% ipython --no-banner

In [1]: import numpy as np

In [2]: np.set_printoptions(precision=2, suppress=True, linewidth=140, legacy="1.25")

In [3]: M = np.array([[0.66, -0.66, 0.29],
   ...:     [-0.56, 0.56, -0.24],
   ...:     [0.0, 0.0, 0.0],
   ...:     [0.24, -0.24, 0.09],
   ...:     [0.78, -0.78, 0.37],
   ...:     [-0.24, 0.24, -0.09],
   ...:     [0.51, -0.51, 0.21],
   ...:     [0.51, -0.51, 0.21],
   ...:     [-0.38, 0.38, -0.15],
   ...:     [0.24, -0.24, 0.09],
   ...:     [0.24, -0.24, 0.09],
   ...:     [0.0, 0.0, 0.0],
   ...:     [-0.16, 0.16, -0.06],
   ...:     [0.45, -0.45, 0.18]])

In [4]: M
Out[4]: 
array([[ 0.66, -0.66,  0.29],
       [-0.56,  0.56, -0.24],
       [ 0.  ,  0.  ,  0.  ],
       [ 0.24, -0.24,  0.09],
       [ 0.78, -0.78,  0.37],
       [-0.24,  0.24, -0.09],
       [ 0.51, -0.51,  0.21],
       [ 0.51, -0.51,  0.21],
       [-0.38,  0.38, -0.15],
       [ 0.24, -0.24,  0.09],
       [ 0.24, -0.24,  0.09],
       [ 0.  ,  0.  ,  0.  ],
       [-0.16,  0.16, -0.06],
       [ 0.45, -0.45,  0.18]])

In [5]: Uu, sv, Vh = np.linalg.svd(M)

In [6]: sv.round(2) + 0
Out[6]: array([2.33, 0.05, 0.  ])

In [7]: other = Uu[:, :2] @ np.diag(sv[:2]) @ Vh[:2]

In [8]: other
Out[8]: 
array([[ 0.66, -0.66,  0.29],
       [-0.56,  0.56, -0.24],
       [ 0.  ,  0.  ,  0.  ],
       [ 0.24, -0.24,  0.09],
       [ 0.78, -0.78,  0.37],
       [-0.24,  0.24, -0.09],
       [ 0.51, -0.51,  0.21],
       [ 0.51, -0.51,  0.21],
       [-0.38,  0.38, -0.15],
       [ 0.24, -0.24,  0.09],
       [ 0.24, -0.24,  0.09],
       [ 0.  ,  0.  ,  0.  ],
       [-0.16,  0.16, -0.06],
       [ 0.45, -0.45,  0.18]])

In [9]: np.linalg.matrix_rank(M, rtol=0.05)
Out[9]: 1
